$ python -q
>>> import numpy as np
>>> np.set_printoptions(suppress=True, linewidth=140)
>>> X = np.loadtxt("data.csv", delimiter=",")
>>> print(X)
[[ 0. -2. -3. -4.  0.  0. -2.  3.  0.]
 [-2.  0.  0.  1.  1.  2.  3.  0. -1.]
 [-3.  0. -6.  1.  1. -1. -6.  3.  0.]
 [-4.  1.  1.  6.  0.  4. -4.  3. -2.]
 [ 0.  1.  1.  0. -2. -1. -2. -1.  2.]
 [ 0.  2. -1.  4. -1.  6. -1. -1.  0.]
 [-2.  3. -6. -4. -2. -1. -4.  1.  1.]
 [ 3.  0.  3.  3. -1. -1.  1.  2.  0.]
 [ 0. -1.  0. -2.  2.  0.  1.  0. -4.]]
>>> r0 = np.array([1, -1, -2])
>>> print(np.array([np.convolve(row, r0, "same") for row in X]))
[[ -2.  -1.   3.  10.   8.  -2.   5.   1.  -6.]
 [  2.   4.   1.   0.  -1.  -1.  -7.  -7.   1.]
 [  3.   0.   7.  12.  -4.  -7.  11.   9.  -6.]
 [  5.   8.   3.  -8.  -8.  -8.  -1.   3.  -4.]
 [  1.   0.  -3.  -4.   1.   3.   3.   7.   0.]
 [  2.  -3.   1.  -3.  -1.  -5. -12.   3.   2.]
 [  5.  -5.  -4.  14.   9.   1.   7.   8.  -3.]
 [ -3.  -3.   0. -10.  -6.   4.   3.  -4.  -4.]
 [ -1.   1.   0.   4.   2.  -3.  -1.  -6.   4.]]
>>> print(np.correlate(X[3], X[1], "full"))
[  4.  -1. -13. -11.   1.  13.  18.  16.  12.   3.  -2. -17.   1. -10.   8.  -6.   4.]
>>> print(np.round(X.mean(axis=0), 1))
[-0.9  0.4 -1.2  0.6 -0.2  0.9 -1.6  1.1 -0.4]
>>> print(np.unravel_index(np.abs(X).argmax(), X.shape))
(np.int64(2), np.int64(2))
>>> print(X.shape)
(9, 9)
>>> U, sv, VT = np.linalg.svd(X, full_matrices=False)
>>> print(np.allclose(U * sv @ VT, X))
True
>>> print(np.abs(U[:, 0]).round(6).argmax())
2
>>> print(sv.round(1))
[13.9 12.3  7.2  6.4  4.   3.2  2.8  2.7  0.3]
